% ipython --no-banner

In [1]: import numpy as np

In [2]: import numpy.linalg as la

In [3]: np.set_printoptions(precision=2, suppress=True, linewidth=120, legacy="1.25")

In [4]: def rnd(a):
   ...:     return np.round(a, 2) + 0
   ...: 

In [5]: W0 = np.load("dump.npy")

In [6]: W0
Out[6]: 
array([[ 0,  2,  2,  2, -2, -3],
       [-3,  0,  1, -1,  0, -2],
       [-2,  2, -2, -1, -1, -1],
       [ 0,  4,  1,  0,  1, -1],
       [ 3,  6,  1,  3,  4,  2],
       [ 3,  6,  0,  6,  2,  5],
       [ 5,  4,  0,  9,  5,  6],
       [ 8,  7, -2, 12,  5,  8],
       [ 7,  8,  1, 12,  3,  9],
       [ 5, 11, -1, 10,  6,  6],
       [ 8,  9, -3,  8,  5,  6],
       [10,  8, -4,  6,  2,  6],
       [ 9,  6, -3,  8, -1,  5],
       [ 7,  3,  0,  9, -2,  2],
       [ 5,  1,  2,  7, -5,  2],
       [ 5,  3,  5,  6, -4,  2],
       [ 5,  6,  2,  4, -2,  1],
       [ 5,  9,  0,  7, -5,  3],
       [ 2, 10, -3,  5, -6,  3],
       [ 3, 11,  0,  8, -4,  1],
       [ 4,  8, -1,  7, -5,  4],
       [ 7,  6,  0,  9, -3,  3],
       [ 4,  4,  1,  9,  0,  1],
       [ 1,  4,  4,  8, -1,  3],
       [ 0,  7,  6,  9,  1,  2],
       [-1,  9,  7, 11,  1,  4],
       [ 0, 10,  7,  8, -2,  7],
       [ 3, 12,  4,  7, -4,  7],
       [ 0, 10,  6,  7, -3,  7],
       [-1, 11,  4,  4, -6,  7],
       [-1,  8,  7,  5, -3,  9]])

In [7]: x = np.array([3, 1, 4, 5, 1, 5])

In [8]: rhs = W0 @ x

In [9]: coef, lr = np.zeros(6), 1 / la.norm(W0, 2) ** 2

In [10]: for i in range(300):
    ...:     coef -= lr * W0.T @ (W0 @ coef - rhs)
    ...:     if i % 50 == 0: print(i, round(la.norm(W0 @ coef - rhs), 2))
    ...: 
0 72.21
50 9.81
100 2.95
150 1.29
200 0.7
250 0.4

In [11]: rnd(la.cond(W0))
Out[11]: 9.74
